$ python3 -q
>>> import numpy as np
>>> np.set_printoptions(precision=2, suppress=True, linewidth=160)
>>> def rnd(a):
...     return np.round(a, 2) + 0
... 
>>> O, _ = np.linalg.qr(np.array([[1.6, 0.0, -1.2, -0.8],
...     [-0.5, -0.8, -1.6, 0.0],
...     [0.0, 0.0, 1.6, -1.8],
...     [-0.5, 0.2, 0.7, 1.1],
...     [-1.0, 0.4, 0.0, 1.5]]))
>>> data = O @ O.T
>>> rnd(data)
array([[ 0.75, -0.16, -0.21, -0.3 , -0.17],
       [-0.16,  0.9 , -0.13, -0.19, -0.11],
       [-0.21, -0.13,  0.82, -0.26, -0.14],
       [-0.3 , -0.19, -0.26,  0.64, -0.2 ],
       [-0.17, -0.11, -0.14, -0.2 ,  0.89]])
>>> # symmetric
>>> rk = np.linalg.matrix_rank(data)
>>> rk
np.int64(4)
>>> null = np.linalg.svd(data)[2][rk:].T
>>> [int(np.linalg.matrix_rank(data[:, :j + 1])) for j in range(5)]
[1, 2, 3, 4, 4]
>>> [int(np.linalg.matrix_rank(data[:i])) for i in range(1, len(data) + 1)]
[1, 2, 3, 4, 4]
>>> null.shape
(5, 1)
>>> def softmax(z):
...     e = np.exp(z - z.max(axis=-1, keepdims=True))
...     return e / e.sum(axis=-1, keepdims=True)
... 
>>> rnd(softmax(data[0] + 4))
array([0.4 , 0.16, 0.15, 0.14, 0.16])
>>> rnd(softmax(data[0]))
array([0.4 , 0.16, 0.15, 0.14, 0.16])
>>> rnd(softmax(10 * data[0]))
array([1., 0., 0., 0., 0.])
>>> S = data @ data.T / np.sqrt(5)
>>> rnd(softmax(S))
array([[0.28, 0.18, 0.18, 0.17, 0.18],
       [0.18, 0.29, 0.18, 0.18, 0.18],
       [0.18, 0.18, 0.28, 0.17, 0.18],
       [0.18, 0.19, 0.18, 0.27, 0.19],
       [0.18, 0.18, 0.18, 0.18, 0.28]])
>>> softmax(S).round(6).argmax(axis=1)
array([0, 1, 2, 3, 4])
>>> x = np.array([1, 8, 3, 8, 0])
>>> rnd(data @ (2 * x))
array([-7.04, 10.22, -1.76,  5.02, -6.08])
>>> rnd(data @ np.eye(5)[1])
array([-0.16,  0.9 , -0.13, -0.19, -0.11])
>>> rnd(data @ np.ones(5))
array([-0.08,  0.31,  0.08, -0.31,  0.28])
>>> rnd(data @ x)
array([-3.52,  5.11, -0.88,  2.51, -3.04])
>>> (data @ x).argmax()
np.int64(1)
>>> t = np.deg2rad(36)
>>> F = np.eye(4)
>>> F[np.ix_([2, 0], [2, 0])] = [[np.cos(t), -np.sin(t)], [np.sin(t), np.cos(t)]]
>>> rnd(F)
array([[ 0.81,  0.  ,  0.59,  0.  ],
       [ 0.  ,  1.  ,  0.  ,  0.  ],
       [-0.59,  0.  ,  0.81,  0.  ],
       [ 0.  ,  0.  ,  0.  ,  1.  ]])
>>> x = np.array([3, -3, -1, 2])
>>> rhs = F @ x
>>> rnd(rhs)
array([ 1.84, -3.  , -2.57,  2.  ])
>>> rnd(np.linalg.solve(F, rhs + F[:, 0]))
array([ 4., -3., -1.,  2.])
>>> rnd(np.linalg.solve(F, rhs))
array([ 3., -3., -1.,  2.])
>>> rnd(np.linalg.solve(F.T, F[1]))
array([0., 1., 0., 0.])
>>> rng = np.random.default_rng(39)
>>> labels = rng.permutation(4)
>>> labels
array([2, 3, 0, 1])
>>> B = F[labels][:, labels]
>>> rnd(np.trace(B))
np.float64(3.62)
>>> np.allclose(B, F)
False
>>> rnd(np.linalg.det(B)), rnd(np.linalg.det(F[labels]))
(np.float64(1.0), np.float64(1.0))
>>> rnd(np.diag(B))
array([0.81, 1.  , 0.81, 1.  ])
>>> rnd(np.sort(np.abs(np.linalg.eigvals(B))))
array([1., 1., 1., 1.])
>>> M = np.load("case5.npy")
>>> M
array([[1, 2, 1, 6],
       [6, 1, 2, 1],
       [1, 6, 1, 2],
       [2, 1, 6, 1]])
>>> x = np.array([3, 0, -2, 3])
>>> rhs = M @ x
>>> rhs
array([19, 17,  7, -3])
>>> rnd(np.linalg.solve(M, rhs))
array([ 3.,  0., -2.,  3.])
>>> rnd(np.linalg.solve(M.T, M[1]))
array([0., 1., 0., 0.])
>>> U, sig, Vt = np.linalg.svd(M, full_matrices=False)
>>> (sig > 1e-8).sum()
np.int64(4)
>>> np.abs(U[:, 0]).round(6).argmax()
np.int64(0)
>>> rnd(U.T @ M @ Vt.T)
array([[10.,  0.,  0.,  0.],
       [ 0.,  6.,  0.,  0.],
       [ 0.,  0.,  4.,  0.],
       [ 0.,  0.,  0.,  4.]])
>>> U.shape, sig.shape, Vt.shape
((4, 4), (4,), (4, 4))
>>> r0 = np.array([0, 3, 0, 0])
>>> B = M + np.outer(r0, np.eye(4)[3])
>>> B
array([[1., 2., 1., 6.],
       [6., 1., 2., 4.],
       [1., 6., 1., 2.],
       [2., 1., 6., 1.]])
>>> np.linalg.matrix_rank(B - M)
np.int64(1)
>>> np.linalg.matrix_rank(np.linalg.inv(B) - np.linalg.inv(M), tol=1e-8)
np.int64(1)
>>> T = np.stack([M, 4 * M, M[::-1]])
>>> (T @ M.T).shape
(3, 4, 4)
>>> rnd(np.linalg.det(T))
array([   -960., -245760.,    -960.])
>>> np.linalg.matrix_rank(T.reshape(3, -1))
np.int64(2)
>>> T.sum(axis=0)
array([[ 7, 11, 11, 31],
       [31, 11, 11,  7],
       [11, 31,  7, 11],
       [11,  7, 31, 11]])
>>> rnd(np.linalg.norm(T, axis=(1, 2)))
array([12.96, 51.85, 12.96])
>>> np.einsum("bij,cij->bc", T, T)
array([[ 168,  672,   64],
       [ 672, 2688,  256],
       [  64,  256,  168]])
>>> mat = np.loadtxt("w.csv", delimiter=",")
>>> rnd(mat)
array([[0.36, 0.36, 0.21, 0.07],
       [0.42, 0.5 , 0.08, 0.  ],
       [0.2 , 0.33, 0.13, 0.33],
       [0.31, 0.  , 0.23, 0.46]])
>>> # row-stochastic, so 1 is an eigenvalue
>>> rnd(np.einsum("ij,ji->", mat, mat))
np.float64(1.25)
>>> rnd(np.linalg.eigvals(mat).sum().real)
np.float64(1.45)
>>> rnd(np.linalg.det(mat[::-1]))
np.float64(0.01)
>>> rnd(np.einsum("ii->", mat))
np.float64(1.45)
>>> rnd(np.poly(mat))
array([ 1.  , -1.45,  0.43,  0.01,  0.01])
>>> x = np.array([-2, 1, -1, 0])
>>> rnd(mat * x)
array([[-0.71,  0.36, -0.21,  0.  ],
       [-0.83,  0.5 , -0.08,  0.  ],
       [-0.4 ,  0.33, -0.13,  0.  ],
       [-0.62,  0.  , -0.23,  0.  ]])
>>> rnd(np.einsum("ij,j->i", mat, x))
array([-0.57, -0.42, -0.2 , -0.85])
>>> rnd(mat @ x)
array([-0.57, -0.42, -0.2 , -0.85])
>>> np.sign((mat @ x).round(6))
array([-1., -1., -1., -1.])
>>> rnd(mat @ (2 * x))
array([-1.14, -0.83, -0.4 , -1.69])
>>> np.linalg.norm(mat @ x) <= np.linalg.norm(mat, 2) * np.linalg.norm(x) + 1e-9
np.True_
>>> B = mat + rng.integers(-2, 3, (4, 2)) @ rng.integers(-2, 3, (2, 4))
>>> rnd(B)
array([[ 0.36, -5.64,  2.21, -2.93],
       [-2.58,  0.5 , -1.92,  0.  ],
       [ 2.2 , -1.67,  2.13, -0.67],
       [-0.69,  4.  , -1.77,  2.46]])
>>> np.abs(B - mat).sum(axis=1)
array([11.,  5.,  7.,  9.])
>>> B - mat
array([[ 0., -6.,  2., -3.],
       [-3.,  0., -2.,  0.],
       [ 2., -2.,  2., -1.],
       [-1.,  4., -2.,  2.]])
>>> np.linalg.matrix_rank(B - mat, tol=1e-8)
np.int64(2)
>>> T = np.stack([B, -1 * B, B[::-1]])
>>> rnd(np.einsum("bij,cij->bc", T, T))
array([[ 94.33, -94.33, -89.1 ],
       [-94.33,  94.33,  89.1 ],
       [-89.1 ,  89.1 ,  94.33]])
>>> np.linalg.matrix_rank(T)
array([4, 4, 4])
>>> m1 = np.load("x.npy")
>>> m1
array([[ 1.6 , -1.92],
       [-2.5 ,  3.  ],
       [-0.3 ,  0.36],
       [-0.2 ,  0.24]])
>>> W = np.array([[-3, 2, -2, 3], [2, 1, 0, 3]])
>>> coef = np.array([-7, -3, 6, -7])
>>> act = np.maximum(m1 @ W + coef, 0)
>>> (act > 0).mean(axis=0)
array([0.25, 0.  , 1.  , 0.  ])
>>> act
array([[ 0. ,  0. ,  2.8,  0. ],
       [ 6.5,  0. , 11. ,  0. ],
       [ 0. ,  0. ,  6.6,  0. ],
       [ 0. ,  0. ,  6.4,  0. ]])
>>> (act > 0).astype(int)
array([[0, 0, 1, 0],
       [1, 0, 1, 0],
       [0, 0, 1, 0],
       [0, 0, 1, 0]])
>>> cent = np.array([[1, 1], [0, 1], [2, 0], [1, 3]])
>>> W @ cent
array([[-4,  8],
       [ 5, 12]])
>>> act @ cent
array([[ 5.6,  0. ],
       [28.5,  6.5],
       [13.2,  0. ],
       [12.8,  0. ]])
>>> rk = np.linalg.matrix_rank(m1)
>>> rk
np.int64(1)
>>> null = np.linalg.svd(m1)[2][rk:].T
>>> null.shape
(2, 1)
>>> np.allclose(m1 @ null, 0)
True
>>> rnd(m1 @ null)
array([[0.],
       [0.],
       [0.],
       [0.]])
>>> [int(np.linalg.matrix_rank(np.delete(m1, i, axis=0))) for i in range(4)]
[1, 1, 1, 1]
>>> np.linalg.cond(m1) > 100
np.True_
>>> np.linalg.matrix_rank(m1, rtol=0.1)
np.int64(1)
>>> B = np.array([[1, 0, 0], [3, 3, 0], [3, 2, 3], [1, 0, 3]])
>>> rnd(np.einsum("ik,kj->ij", mat, B))
array([[2.14, 1.5 , 0.86],
       [2.17, 1.67, 0.25],
       [1.93, 1.27, 1.4 ],
       [1.46, 0.46, 2.08]])
>>> rnd(B.T @ mat.T)
array([[2.14, 2.17, 1.93, 1.46],
       [1.5 , 1.67, 1.27, 0.46],
       [0.86, 0.25, 1.4 , 2.08]])
>>> rnd(np.einsum("ij->j", mat))
array([1.28, 1.19, 0.66, 0.87])
>>> np.linalg.matrix_rank(mat @ B)
np.int64(3)
>>> rnd(np.einsum("ij,ij->i", mat, mat))
array([0.31, 0.43, 0.28, 0.36])
>>> E = np.load("test11.npy")
>>> E
array([[  6,  42,   0,  -5, -35,   0],
       [ 36,  30,  48, -30, -25, -40],
       [  0,  24,  42,   0, -20, -35],
       [ -2, -14,   0,  -8, -56,   0],
       [-12, -10, -16, -48, -40, -64],
       [  0,  -8, -14,   0, -32, -56]])
>>> np.linalg.norm(E, axis=1).argmax()
np.int64(4)
>>> rnd(np.linalg.norm(E, axis=0))
array([ 38.47,  60.  ,  67.23,  57.38,  89.5 , 100.28])
>>> rnd(np.linalg.norm(E[3], 1)), rnd(np.linalg.norm(E[3], np.inf))
(np.float64(80.0), np.float64(56.0))
>>> rnd(np.linalg.norm(E, 2))
np.float64(134.06)
>>> rnd(np.linalg.norm(E, axis=1))
array([55.23, 87.32, 62.97, 58.31, 92.2 , 66.48])
>>> rnd(np.linalg.norm(E[3] - E[5]))
np.float64(63.34)
>>> O, r_ = np.linalg.qr(E)
>>> O.shape, r_.shape
((6, 6), (6, 6))
>>> rnd(np.abs(np.diag(r_)))
array([38.47, 46.04, 41.56, 55.78, 66.76, 60.26])
>>> rnd(abs(r_[0, 0])), rnd(np.linalg.norm(E[:, 0]))
(np.float64(38.47), np.float64(38.47))
>>> rnd(O.T @ O)
array([[1., 0., 0., 0., 0., 0.],
       [0., 1., 0., 0., 0., 0.],
       [0., 0., 1., 0., 0., 0.],
       [0., 0., 0., 1., 0., 0.],
       [0., 0., 0., 0., 1., 0.],
       [0., 0., 0., 0., 0., 1.]])
>>> rnd(r_)
array([[-38.47, -38.47, -49.91,  13.46,  13.46,  17.47],
       [  0.  ,  46.04,  17.37,   0.  , -16.12,  -6.08],
       [  0.  ,   0.  , -41.56,   0.  ,   0.  ,  14.55],
       [  0.  ,   0.  ,   0.  ,  55.78,  55.78,  72.37],
       [  0.  ,   0.  ,   0.  ,   0.  , -66.76, -25.19],
       [  0.  ,   0.  ,   0.  ,   0.  ,   0.  , -60.26]])
>>> np.count_nonzero(E)
np.int64(28)
>>> np.linalg.matrix_rank(E)
np.int64(6)
>>> np.unravel_index(np.abs(E).argmax(), E.shape)
(np.int64(4), np.int64(5))
>>> E - E[0]
array([[  0,   0,   0,   0,   0,   0],
       [ 30, -12,  48, -25,  10, -40],
       [ -6, -18,  42,   5,  15, -35],
       [ -8, -56,   0,  -3, -21,   0],
       [-18, -52, -16, -43,  -5, -64],
       [ -6, -50, -14,   5,   3, -56]])
>>> rnd(E.mean(axis=0))
array([  4.67,  10.67,  10.  , -15.17, -34.67, -32.5 ])
>>> np.abs(E).max()
np.int64(64)
>>> labels = rng.permutation(6)
>>> labels
array([3, 4, 2, 1, 5, 0])
>>> B = E[labels][:, labels]
>>> np.diag(B)
array([ -8, -40,  42,  30, -56,   6])
>>> B
array([[ -8, -56,   0, -14,   0,  -2],
       [-48, -40, -16, -10, -64, -12],
       [  0, -20,  42,  24, -35,   0],
       [-30, -25,  48,  30, -40,  36],
       [  0, -32, -14,  -8, -56,   0],
       [ -5, -35,   0,  42,   0,   6]])
